% ipython --no-banner

In [1]: import numpy as np

In [2]: import numpy.linalg as la

In [3]: np.set_printoptions(precision=2, suppress=True, linewidth=100, sign=" ")

In [4]: E = np.array([[3, 4, 5, 6, 7, 8],
   ...:     [9, 10, 11, 12, 13, 14],
   ...:     [15, 16, 17, 18, 19, 20],
   ...:     [21, 22, 23, 24, 25, 26],
   ...:     [27, 28, 29, 30, 31, 32]])

In [5]: U, sv, Vh = la.svd(E)

In [6]: evecs = Vh[:(sv > 1e-8).sum()]

In [7]: rng = np.random.default_rng(4)

In [8]: x0 = E[3] + -3 * E[4] + rng.integers(2) * np.eye(6)[0]

In [9]: print(x0)
[-59. -62. -64. -66. -68. -70.]

In [10]: print(np.diag(evecs.T @ evecs))
[ 0.52  0.3   0.18  0.18  0.3   0.52]

In [11]: print(la.matrix_rank(np.vstack([E, x0])))
3

In [12]: print(evecs.T @ evecs)
[[ 0.52  0.38  0.24  0.1  -0.05 -0.19]
 [ 0.38  0.3   0.21  0.12  0.04 -0.05]
 [ 0.24  0.21  0.18  0.15  0.12  0.1 ]
 [ 0.1   0.12  0.15  0.18  0.21  0.24]
 [-0.05  0.04  0.12  0.21  0.3   0.38]
 [-0.19 -0.05  0.1   0.24  0.38  0.52]]

In [13]: r = la.matrix_rank(E)

In [14]: print(r)
2

In [15]: null = la.svd(E)[2][r:].T

In [16]: print(null @ null.T)
[[ 0.48 -0.38 -0.24 -0.1   0.05  0.19]
 [-0.38  0.7  -0.21 -0.12 -0.04  0.05]
 [-0.24 -0.21  0.82 -0.15 -0.12 -0.1 ]
 [-0.1  -0.12 -0.15  0.82 -0.21 -0.24]
 [ 0.05 -0.04 -0.12 -0.21  0.7  -0.38]
 [ 0.19  0.05 -0.1  -0.24 -0.38  0.48]]

In [17]: print([int(la.matrix_rank(E[:, :j + 1])) for j in range(6)])
[1, 2, 2, 2, 2, 2]

In [18]: print(null.shape)
(6, 4)

In [19]: print(la.matrix_rank(E.T @ E), la.matrix_rank(E @ E.T))
2 2

In [20]: print([int(la.matrix_rank(E[:i])) for i in range(1, len(E) + 1)])
[1, 2, 2, 2, 2]

In [21]: u, r1 = E[1], E[4]

In [22]: print(u @ r1)
2053

In [23]: print(u @ u)
811

In [24]: pr = (u @ r1) / (u @ u) * u

In [25]: print(la.matrix_rank(np.outer(u, r1)))
1
